$ ipython --no-banner

In [1]: import numpy as np

In [2]: from numpy import linalg as LA

In [3]: np.set_printoptions(precision=3, suppress=True, linewidth=200)

In [4]: E = np.loadtxt("layer12.csv", delimiter=",")

In [5]: print(E)
[[  2.  -6.  10.  -6.   8.  -2.  -6.   8.]
 [  4. -12.  20. -12.  16.  -4. -12.  16.]
 [  9. -27.  45. -27.  36.  -9. -27.  36.]
 [  7. -21.  35. -21.  28.  -7. -21.  28.]
 [  8. -24.  40. -24.  32.  -8. -24.  32.]
 [  7. -21.  35. -21.  28.  -7. -21.  28.]
 [  3.  -9.  15.  -9.  12.  -3.  -9.  12.]
 [  2.  -6.  10.  -6.   8.  -2.  -6.   8.]
 [  2.  -6.  10.  -6.   8.  -2.  -6.   8.]
 [  1.  -3.   5.  -3.   4.  -1.  -3.   4.]
 [  2.  -6.  10.  -6.   8.  -2.  -6.   8.]]

In [6]: print([round(float(x), 3) for x in LA.svd(E, compute_uv=False)[:3]])
[156.557, 0.0, 0.0]

In [7]: print(np.argsort(-LA.norm(E, axis=0).round(6), kind="stable")[:3])
[2 4 7]

In [8]: print(LA.matrix_rank(E, rtol=0.1))
1

In [9]: print(round(LA.norm(E, 2) / LA.norm(E), 3))
1.0

In [10]: Uu, sigma, VT = LA.svd(E)

In [11]: print(np.argmax(sigma[:-1] / (sigma[1:] + 1e-6)) + 1)
1

In [12]: print(sigma.round(3) + 0)
[156.557   0.      0.      0.      0.      0.      0.      0.   ]

In [13]: other = Uu[:, :1] @ np.diag(sigma[:1]) @ VT[:1]

In [14]: print(LA.matrix_rank(other))
1

In [15]: print(round(float(LA.norm(E - other, 2)), 3), np.round(sigma[1], 3))
0.0 0.0

In [16]: W = np.array([[1, 1, 1, 1, 1],
    ...:     [0, 2, 2, 0, 3],
    ...:     [1, 1, 2, 3, 3],
    ...:     [3, 3, 3, 0, 2],
    ...:     [1, 1, 0, 0, 1],
    ...:     [1, 2, 2, 0, 3],
    ...:     [1, 0, 2, 3, 0],
    ...:     [3, 0, 1, 2, 2]])

In [17]: coef = np.array([-6, -5, -8, 6, -3])

In [18]: act = np.maximum(E @ W + coef, 0)

In [19]: print(LA.matrix_rank(act))
2

In [20]: Z = np.array([[3, 1], [1, 2], [0, 2], [0, 1], [0, 1]])

In [21]: print(act @ Z)
[[ 36.  65.]
 [ 90. 133.]
 [225. 303.]
 [171. 235.]
 [198. 269.]
 [171. 235.]
 [ 63.  99.]
 [ 36.  65.]
 [ 36.  65.]
 [  9.  31.]
 [ 36.  65.]]

In [22]: X = np.load("out5.npy")

In [23]: print(X)
[[ 0.309 -0.951  0.     0.   ]
 [ 0.951  0.309  0.     0.   ]
 [ 0.     0.     1.     0.   ]
 [ 0.     0.     0.     1.   ]]

In [24]: Q = X.astype(float).copy()

In [25]: for j in range(4):
    ...:     Q[:, j] -= Q[:, :j] @ (Q[:, :j].T @ Q[:, j])
    ...:     Q[:, j] /= LA.norm(Q[:, j])
    ...: 

In [26]: print(np.round(Q.T @ Q, 3) + 0)
[[1. 0. 0. 0.]
 [0. 1. 0. 0.]
 [0. 0. 1. 0.]
 [0. 0. 0. 1.]]

In [27]: def softmax(z):
    ...:     e = np.exp(z - z.max(axis=-1, keepdims=True))
    ...:     return e / e.sum(axis=-1, keepdims=True)
    ...: 

In [28]: print(softmax(X[2] + -3))
[0.175 0.175 0.475 0.175]

In [29]: print(np.round(softmax(10 * X[2]), 3) + 0)
[0. 0. 1. 0.]

In [30]: att = X @ X.T / np.sqrt(4)

In [31]: print(softmax(att + np.triu(np.full(att.shape, -np.inf), 1)))
[[1.    0.    0.    0.   ]
 [0.378 0.622 0.    0.   ]
 [0.274 0.274 0.452 0.   ]
 [0.215 0.215 0.215 0.355]]

In [32]: print(softmax(att)[2] @ X)
[ 0.271 -0.138  0.355  0.215]
